>>> import numpy as np
>>> import numpy.linalg as la
>>> np.set_printoptions(precision=1, suppress=True, linewidth=160, floatmode="fixed")
>>> M2 = np.array([[5, 1, 1, 4, 5],
...     [4, 4, 5, 4, 3],
...     [0, 5, 4, 0, 3],
...     [0, 4, 0, 0, 3],
...     [2, 5, 1, 1, 5]])
>>> M2[-1] = M2[0]
>>> W0 = M2 + 0.1 * np.eye(5)
>>> print(W0)
[[5.1 1.0 1.0 4.0 5.0]
 [4.0 4.1 5.0 4.0 3.0]
 [0.0 5.0 4.1 0.0 3.0]
 [0.0 4.0 0.0 0.1 3.0]
 [5.0 1.0 1.0 4.0 5.1]]
>>> def softmax(z):
...     e = np.exp(z - z.max(axis=-1, keepdims=True))
...     return e / e.sum(axis=-1, keepdims=True)
... 
>>> print(softmax(W0).sum(axis=1))
[1.0 1.0 1.0 1.0 1.0]
>>> print(np.round(softmax(W0[0]), 1) + 0)
[0.4 0.0 0.0 0.1 0.4]
>>> S = W0 @ W0.T / np.sqrt(5)
>>> print(softmax(S).round(6).argmax(axis=1))
[0 1 2 2 4]
>>> print(la.matrix_rank(W0))
5
>>> print(W0.shape)
(5, 5)
>>> print(round(float(la.norm(W0)), 1))
17.2
>>> print(W0.mean(axis=0))
[2.8 3.0 2.2 2.4 3.8]
>>> print(la.svd(W0, compute_uv=False))
[15.2  7.2  3.8  1.2  0.1]
>>> print(round(la.det(W0.T), 1))
-31.5
>>> print(round(la.det(W0[::-1]), 1))
-31.5
>>> print(la.eigvals(W0))
[14.6  6.0 -3.3  0.1  1.1]
>>> print(np.einsum("ii->", W0))
18.5
>>> print(round(np.einsum("ij,ji->", W0, W0), 1))
261.6
>>> print(np.kron(np.eye(2, dtype=int), W0))
[[5.1 1.0 1.0 4.0 5.0 0.0 0.0 0.0 0.0 0.0]
 [4.0 4.1 5.0 4.0 3.0 0.0 0.0 0.0 0.0 0.0]
 [0.0 5.0 4.1 0.0 3.0 0.0 0.0 0.0 0.0 0.0]
 [0.0 4.0 0.0 0.1 3.0 0.0 0.0 0.0 0.0 0.0]
 [5.0 1.0 1.0 4.0 5.1 0.0 0.0 0.0 0.0 0.0]
 [0.0 0.0 0.0 0.0 0.0 5.1 1.0 1.0 4.0 5.0]
 [0.0 0.0 0.0 0.0 0.0 4.0 4.1 5.0 4.0 3.0]
 [0.0 0.0 0.0 0.0 0.0 0.0 5.0 4.1 0.0 3.0]
 [0.0 0.0 0.0 0.0 0.0 0.0 4.0 0.0 0.1 3.0]
 [0.0 0.0 0.0 0.0 0.0 5.0 1.0 1.0 4.0 5.1]]
>>> print(round(float(la.eigvals(W0).sum().real), 1))
18.5
>>> F = np.load("w.npy")
>>> print(F)
[[-2.1  1.8 -1.2  4.2  0.6  1.8 -0.6 -2.7 -5.1  4.2 -2.1 -0.9 -0.9]
 [ 0.4 -0.1  1.1 -0.7  0.2 -0.1 -1.1  1.6  1.6  0.4  0.1  0.4  0.8]
 [-0.8  1.2 -0.1  2.1 -0.7  0.9 -0.4 -0.3  1.4 -0.4 -0.5 -0.5 -1.1]
 [ 0.8  0.3  0.8  0.7  0.3 -0.1 -1.7 -1.7 -0.1 -0.7  0.6 -0.5 -0.1]
 [ 2.1  0.8  0.1 -0.9  0.6  1.2 -2.2  0.6  1.4  1.4 -0.5 -0.2  1.6]
 [ 0.4  0.9  1.7  0.2 -0.2 -1.4  0.1 -0.7  0.2  1.0  1.1  2.0 -1.4]
 [ 0.6  0.5  0.9  1.0 -0.9  0.2 -0.5 -1.9 -2.0 -0.3 -0.1  2.2 -0.7]
 [ 1.3 -0.8  0.5  0.5 -2.1  0.9  0.4 -1.5  0.4 -0.8  1.4  0.5 -1.0]
 [ 0.1  0.5 -0.6  1.3 -1.9  1.6  0.1 -1.1 -0.5 -1.4 -1.4 -0.3  2.0]
 [ 1.7  0.0  0.0 -0.8 -1.2  1.7  2.2  1.5  0.5 -2.0  0.9  0.8  0.4]
 [-1.4 -0.6 -0.4 -1.2  1.1  0.9 -0.5 -1.4 -0.1  0.0 -0.5 -0.5  0.8]
 [-1.7  0.7  0.0 -0.3 -0.2 -0.9 -1.1  1.8  0.6  1.2  0.8  1.3 -0.5]
 [-0.6  0.7 -0.1  1.9 -1.9  1.1 -0.8  0.0 -0.7  0.0 -0.4 -0.3  0.6]
 [-0.6 -1.6  1.6 -0.1  0.2 -1.5  0.6  0.2  0.8  0.4 -0.8  1.8  3.3]
 [ 1.2  0.4  0.0 -0.9 -1.4  1.6  0.8  0.5  1.0  1.6 -0.6  0.5 -1.0]
 [-0.8 -1.6 -0.1  0.8  0.2 -1.2  0.3  1.4 -0.5  1.3  0.0  0.8  0.6]
 [-1.4 -1.4  1.8  1.4  0.1  1.7  1.6 -0.1 -0.4 -1.2  1.2 -0.1  1.1]
 [ 0.9  1.9 -1.2  0.3  0.8 -1.5  0.3 -1.8  0.1  0.5  0.9 -0.5 -1.2]
 [-0.4  1.3 -2.0  2.0 -1.8  0.0 -1.0  1.7 -1.2  0.2 -0.4  1.1 -1.1]
 [-1.3 -0.7 -1.3  0.0  1.8 -0.1  0.4 -0.4 -0.1 -0.4  1.2 -0.9  1.0]
 [ 1.2  0.3 -1.3  0.1  0.4  1.2 -0.1  1.7 -0.4  0.8 -2.0 -1.7  0.0]
 [-1.7 -0.2  1.0 -1.0  1.7  1.4  0.3 -1.9 -1.0 -1.0  0.7  1.0  1.6]
 [-2.3  0.2  0.6  0.7 -0.5  1.2  0.0  0.6  1.6  0.6 -0.5  1.1  0.2]
 [ 0.1 -0.8  1.7  0.7  1.4  0.6 -0.2  0.3 -0.6 -1.0 -1.1  0.7  1.6]
 [-1.2 -1.1 -0.5  0.1 -1.1  0.0 -0.8 -0.5 -1.5  0.3  0.4  1.0 -0.7]
 [ 0.3 -0.4  1.0  0.2 -0.4 -1.6 -0.3 -0.6  0.7 -0.5  0.2  0.3 -1.1]
 [-1.6 -0.5  0.6  0.2 -0.6  0.6 -0.1 -0.4  1.1  0.4  0.0 -1.8 -0.1]
 [-0.9  0.2  0.1  1.3  0.3  0.1 -0.4  0.7  0.8  0.8 -1.4 -1.0  0.4]
 [-0.4  0.4  0.5  1.2 -1.3  0.1 -0.7 -0.1 -0.2 -0.4  0.9 -0.6 -1.1]
 [-0.5  1.1 -1.2 -1.5  1.0 -0.6 -1.2  0.8 -0.2  1.6  1.0  0.1  1.8]
 [ 2.0 -0.3 -1.0  1.4  0.3  1.0  2.2 -0.7 -0.4 -0.5  0.3  0.1  0.0]
 [ 1.9 -0.4  0.1  0.7  1.7  0.1  1.2  0.5  1.4  0.9 -0.4  0.8  0.6]
 [ 0.0 -0.8 -1.6  1.2  0.9  0.4  0.2 -0.2  0.2  1.0 -2.0 -0.2  0.4]
 [-1.3  0.9 -0.2  1.0 -0.7 -2.3  0.2  0.8 -0.7 -2.2  1.1 -0.6  1.3]
 [ 1.3 -1.0 -0.1 -0.3  0.8  0.7 -1.5 -0.1 -1.4  1.0 -0.1  0.3 -0.4]
 [-2.1  1.0  1.2 -1.5 -1.2  1.1  0.7 -0.8  0.6 -0.7 -0.8  0.5  0.5]
 [-0.9 -1.5 -0.7 -1.7 -0.1  0.8 -0.8 -0.8  1.4  0.5 -0.4  0.1 -1.2]
 [ 0.2 -0.7  0.1 -1.0  1.4 -1.2  0.9  0.1  0.0 -0.6 -0.5  0.5  0.2]]
>>> hat = F @ la.solve(F.T @ F, F.T)
>>> print(np.round(hat @ F[:, 7], 1) + 0)
[-2.7  1.6 -0.3 -1.7  0.6 -0.7 -1.9 -1.5 -1.1  1.5 -1.4  1.8  0.0  0.2  0.5  1.4 -0.1 -1.8  1.7 -0.4  1.7 -1.9  0.6  0.3 -0.5 -0.6 -0.4  0.7 -0.1  0.8 -0.7
  0.5 -0.2  0.8 -0.1 -0.8 -0.8  0.1]
>>> print(la.matrix_rank(np.eye(38) - hat))
25
>>> print(np.diag(hat))
[0.8 0.2 0.4 0.3 0.5 0.3 0.3 0.4 0.4 0.4 0.2 0.3 0.2 0.6 0.3 0.3 0.5 0.4 0.5 0.3 0.3 0.4 0.3 0.4 0.3 0.2 0.3 0.2 0.2 0.4 0.3 0.3 0.3 0.4 0.3 0.4 0.4 0.2]
